In [1]: import numpy as np

In [2]: import numpy.linalg as la

In [3]: np.set_printoptions(precision=3, suppress=True, linewidth=160, sign=" ")

In [4]: other = np.array([[-3, 2, -3, 0, 4, 4, -5, 5],
   ...:     [2, -5, 1, 1, -4, -4, 1, -2],
   ...:     [-2, -3, -2, -5, 0, -2, -5, 0],
   ...:     [-5, 4, 1, -4, 3, 1, 5, 3],
   ...:     [2, 5, 3, -1, -4, 5, 3, 2],
   ...:     [1, 4, -4, 0, -5, 1, 4, 2],
   ...:     [3, -1, 0, -4, 2, -4, -2, -4],
   ...:     [0, -1, 0, 5, 1, -2, 2, 1]])

In [5]: J = other + other.T

In [6]: J
Out[6]: 
array([[ -6,   4,  -5,  -5,   6,   5,  -2,   5],
       [  4, -10,  -2,   5,   1,   0,   0,  -3],
       [ -5,  -2,  -4,  -4,   3,  -6,  -5,   0],
       [ -5,   5,  -4,  -8,   2,   1,   1,   8],
       [  6,   1,   3,   2,  -8,   0,   5,   3],
       [  5,   0,  -6,   1,   0,   2,   0,   0],
       [ -2,   0,  -5,   1,   5,   0,  -4,  -2],
       [  5,  -3,   0,   8,   3,   0,  -2,   2]])

In [7]: rng = np.random.default_rng(246)

In [8]: other = J + rng.integers(-2, 3, (8, 6)) @ rng.integers(-2, 3, (6, 8))

In [9]: other
Out[9]: 
array([[ -9,   5,   4,  -7,   9,   9,  -1,  14],
       [  7, -11,  -5,   9,  -1,  -2,  -3,  -6],
       [  0,   2, -15,  -1,  -1,  -5, -10,  -9],
       [ -5,   3,  -1,  -4,  -2,  -3,  -6,  12],
       [  7,  -5,   6,   5, -10,  -3,  12,   6],
       [  8,   3,  -2,  -7,   8,  16,  -4,   1],
       [ -3,   6,  -3, -10,  10,  13,  -5,   0],
       [ -1,   9,  -2,   4,   3,   4,  -6,   4]])

In [10]: other - J
Out[10]: 
array([[ -3,   1,   9,  -2,   3,   4,   1,   9],
       [  3,  -1,  -3,   4,  -2,  -2,  -3,  -3],
       [  5,   4, -11,   3,  -4,   1,  -5,  -9],
       [  0,  -2,   3,   4,  -4,  -4,  -7,   4],
       [  1,  -6,   3,   3,  -2,  -3,   7,   3],
       [  3,   3,   4,  -8,   8,  14,  -4,   1],
       [ -1,   6,   2, -11,   5,  13,  -1,   2],
       [ -6,  12,  -2,  -4,   0,   4,  -4,   2]])

In [11]: la.matrix_rank(other - J, tol=1e-8)
Out[11]: np.int64(6)

In [12]: np.abs(other - J).sum(axis=1)
Out[12]: array([ 32,  21,  42,  28,  28,  45,  41,  34])

In [13]: arr = np.load("run13.npy")

In [14]: print(arr)
[[ 2.  1.  0.  0.  0.  0.  0.  0.]
 [ 0.  2.  1.  0.  0.  0.  0.  0.]
 [ 0.  0.  2.  1.  0.  0.  0.  0.]
 [ 0.  0.  0.  2.  1.  0.  0.  0.]
 [ 0.  0.  0.  0.  2.  1.  0.  0.]
 [ 0.  0.  0.  0.  0.  2.  1.  0.]
 [ 0.  0.  0.  0.  0.  0.  2.  1.]
 [ 0.  0.  0.  0.  0.  0.  0.  2.]]

In [15]: x = np.array([0, 0, 0, 2, 0, 2, 3, 1])

In [16]: (arr * x).sum(axis=1)
Out[16]: array([ 0.,  0.,  2.,  4.,  2.,  7.,  7.,  2.])

In [17]: arr @ (2 * x)
Out[17]: array([  0.,   0.,   4.,   8.,   4.,  14.,  14.,   4.])

In [18]: labels = rng.permutation(8)

In [19]: labels
Out[19]: array([ 0,  6,  3,  7,  4,  2,  1,  5])

In [20]: other = arr[labels][:, labels]

In [21]: np.round(la.det(other), 3), round(la.det(arr[labels]), 3)
Out[21]: (np.float64(256.0), np.float64(256.0))

In [22]: r0, g = arr[1], arr[7]

In [23]: r0 @ g
Out[23]: np.float64(0.0)

In [24]: r0 @ r0
Out[24]: np.float64(5.0)

In [25]: p = (r0 @ g) / (r0 @ r0) * r0

In [26]: la.matrix_rank(np.outer(r0, g))
Out[26]: np.int64(1)

In [27]: np.outer(r0, g)
Out[27]: 
array([[ 0.,  0.,  0.,  0.,  0.,  0.,  0.,  0.],
       [ 0.,  0.,  0.,  0.,  0.,  0.,  0.,  4.],
       [ 0.,  0.,  0.,  0.,  0.,  0.,  0.,  2.],
       [ 0.,  0.,  0.,  0.,  0.,  0.,  0.,  0.],
       [ 0.,  0.,  0.,  0.,  0.,  0.,  0.,  0.],
       [ 0.,  0.,  0.,  0.,  0.,  0.,  0.,  0.],
       [ 0.,  0.,  0.,  0.,  0.,  0.,  0.,  0.],
       [ 0.,  0.,  0.,  0.,  0.,  0.,  0.,  0.]])

In [28]: np.round(la.norm(r0 + g) ** 2 + la.norm(r0 - g) ** 2, 3)
Out[28]: np.float64(18.0)

In [29]: g - p
Out[29]: array([ 0.,  0.,  0.,  0.,  0.,  0.,  0.,  2.])

In [30]: other = np.array([[-1, 0], [-1, 1]])

In [31]: basis = np.array([[1, 1], [3, 3]])

In [32]: feats = np.kron(other, basis)

In [33]: feats
Out[33]: 
array([[-1, -1,  0,  0],
       [-3, -3,  0,  0],
       [-1, -1,  1,  1],
       [-3, -3,  3,  3]])

In [34]: def softmax(z):
    ...:     e = np.exp(z - z.max(axis=-1, keepdims=True))
    ...:     return e / e.sum(axis=-1, keepdims=True)
    ...: 

In [35]: softmax(feats).sum(axis=1)
Out[35]: array([ 1.,  1.,  1.,  1.])

In [36]: softmax(feats[2])
Out[36]: array([ 0.06,  0.06,  0.44,  0.44])

In [37]: np.round(softmax(10 * feats[2]), 3) + 0
Out[37]: array([ 0. ,  0. ,  0.5,  0.5])

In [38]: att = feats @ feats.T / np.sqrt(4)

In [39]: print(np.round(softmax(att + np.triu(np.full(att.shape, -np.inf), 1)), 3) + 0)
[[ 1.     0.     0.     0.   ]
 [ 0.002  0.998  0.     0.   ]
 [ 0.09   0.665  0.245  0.   ]
 [ 0.     0.     0.     1.   ]]

In [40]: hat = np.triu(np.array([[1, 2, 0, -2], [-3, -3, -3, -2], [3, -3, -3, 0], [-1, -1, 0, -2]]), 1) + np.eye(4)

In [41]: other = hat @ feats @ la.inv(hat)

In [42]: np.round(np.poly(other), 3) + 0
Out[42]: array([  1.,   0., -16.,   0.,   0.])

In [43]: hat @ feats - feats @ hat
Out[43]: 
array([[  0.,   2.,  -9., -10.],
       [  9.,  15., -18., -21.],
       [  0.,   2.,  -3.,  -4.],
       [  0.,   6.,  -9., -12.]])

In [44]: print(np.trace(other), np.trace(feats))
0.0 0

In [45]: other
Out[45]: 
array([[ -1.,   1.,  -3.,  -6.],
       [  6.,  -6., -27.,  -9.],
       [ -1.,   1.,   4.,   1.],
       [ -3.,   3.,  12.,   3.]])

In [46]: print(round(la.det(other), 3))
0.0

In [47]: np.trace(feats)
Out[47]: np.int64(0)

In [48]: round(np.abs(la.eigvals(feats)).max(), 3)
Out[48]: np.float64(4.0)

In [49]: np.round(np.sort(np.abs(la.eigvals(feats))), 3) + 0
Out[49]: array([ 0.,  0.,  4.,  4.])

In [50]: print(np.allclose(feats @ feats.T, feats.T @ feats))
False

In [51]: feats @ feats
Out[51]: 
array([[  4,   4,   0,   0],
       [ 12,  12,   0,   0],
       [  0,   0,   4,   4],
       [  0,   0,  12,  12]])

In [52]: round(la.norm(arr, 1), 3), np.round(la.norm(arr, np.inf), 3)
Out[52]: (np.float64(3.0), np.float64(3.0))

In [53]: round(la.norm(arr[4] - arr[0]), 3)
Out[53]: np.float64(3.162)

In [54]: la.norm(arr, axis=1)
Out[54]: array([ 2.236,  2.236,  2.236,  2.236,  2.236,  2.236,  2.236,  2.   ])

In [55]: la.norm(arr, axis=1).argmax()
Out[55]: np.int64(0)

In [56]: np.round(la.norm(arr, 2), 3)
Out[56]: np.float64(2.956)

In [57]: M = np.load("mat.npy")

In [58]: M
Out[58]: 
array([[ 4.655,  5.148,  2.873, -1.375,  3.907, -0.769, -5.082],
       [-2.42 ,  3.624, -1.814, -2.316,  0.044,  7.405, -4.186],
       [-1.604,  4.774,  2.066, -6.918,  0.111,  4.409, -1.748],
       [-4.637,  3.386, -1.928,  0.53 , -1.456, -7.1  ,  3.242],
       [ 5.471, -1.634, -3.275,  5.87 ,  3.116,  2.366, -2.628],
       [-3.024, -2.6  ,  1.225,  1.276, -0.154, -8.985,  0.454],
       [ 3.579, -7.533,  2.41 ,  2.983,  1.721, -0.685,  3.508],
       [ 8.071,  2.351,  3.541,  1.671, -0.087,  2.357,  2.904],
       [-2.996, -3.213,  0.347, -2.197,  6.89 , -2.265, -4.812],
       [-0.156,  1.907,  0.41 , -3.075,  3.448,  3.131, -8.064],
       [-4.236,  0.689,  4.315,  3.237,  3.009, -2.718,  6.004],
       [ 2.489,  1.959, -0.117, -1.322, -4.35 ,  7.747,  3.044],
       [-0.184,  7.632,  3.198,  0.013, -2.804, -4.769, -0.938],
       [ 5.348, -1.393,  2.311,  2.264,  5.854, -3.936, -3.039],
       [ 0.115, -1.548,  0.944,  8.937,  1.685,  0.767, -3.66 ],
       [ 0.937, -5.038, -0.606, -5.276,  6.139,  2.019, -1.94 ],
       [ 0.668, -0.171, -1.297, -0.848, -9.547,  1.763, -1.695],
       [ 6.133, -3.631,  4.895,  1.58 ,  3.076, -3.644,  0.061],
       [ 0.641,  3.782, -6.867,  0.79 , -2.699, -5.351, -1.258],
       [ 3.607, -3.447, -3.602, -1.951, -1.92 , -7.279, -1.283],
       [ 1.688,  1.069, -7.15 , -1.116,  0.077,  5.178, -4.102],
       [-1.058,  0.746, -3.315,  8.218,  1.592,  1.524,  3.866],
       [ 0.417, -0.336, -3.475, -7.312, -2.663,  3.776,  3.581],
       [ 0.355,  7.251,  4.833, -3.275,  0.94 ,  2.164,  2.765],
       [ 3.058,  0.104,  2.821,  2.002,  6.91 , -0.432,  5.544],
       [-8.298, -1.631,  1.778,  4.208,  0.017, -2.689,  0.616],
       [-1.509,  1.209, -7.997, -0.633,  2.253, -2.686, -4.43 ],
       [ 2.534,  0.433, -6.947, -1.745, -1.326, -5.199, -3.647],
       [ 5.147,  6.768, -4.701,  2.058, -1.04 , -0.522, -0.079],
       [-2.657,  2.285, -1.74 , -4.903, -4.783,  5.123, -3.396]])

In [59]: Xc = M - M.mean(axis=0)

In [60]: Uu, s, Vh = la.svd(Xc, full_matrices=False)

In [61]: s
Out[61]: array([ 27.947,  23.05 ,  21.648,  19.589,  17.876,  16.692,  12.89 ])

In [62]: np.abs(Uu[:, 0]).argmax()
Out[62]: np.int64(29)

In [63]: np.abs(Vh[-1])
Out[63]: array([ 0.017,  0.235,  0.522,  0.21 ,  0.575,  0.006,  0.545])

In [64]: np.abs(Vh[0]).argmax()
Out[64]: np.int64(5)

In [65]: Vh[0] * np.sign(Vh[0, np.abs(Vh[0]).argmax()])
Out[65]: array([-0.065,  0.371, -0.28 , -0.51 , -0.371,  0.569, -0.241])

In [66]: round((s ** 2).sum() ** 2 / (s ** 4).sum(), 3)
Out[66]: np.float64(5.85)

In [67]: np.searchsorted(np.cumsum(s ** 2) / (s ** 2).sum(), 0.9) + 1
Out[67]: np.int64(6)

In [68]: (np.sign(Uu[:, 0]) == np.sign(Uu[0, 0])).astype(int)
Out[68]: array([ 1,  1,  1,  0,  0,  0,  0,  0,  0,  1,  0,  1,  1,  0,  0,  1,  1,  0,  1,  0,  1,  0,  1,  1,  0,  0,  1,  1,  1,  1])
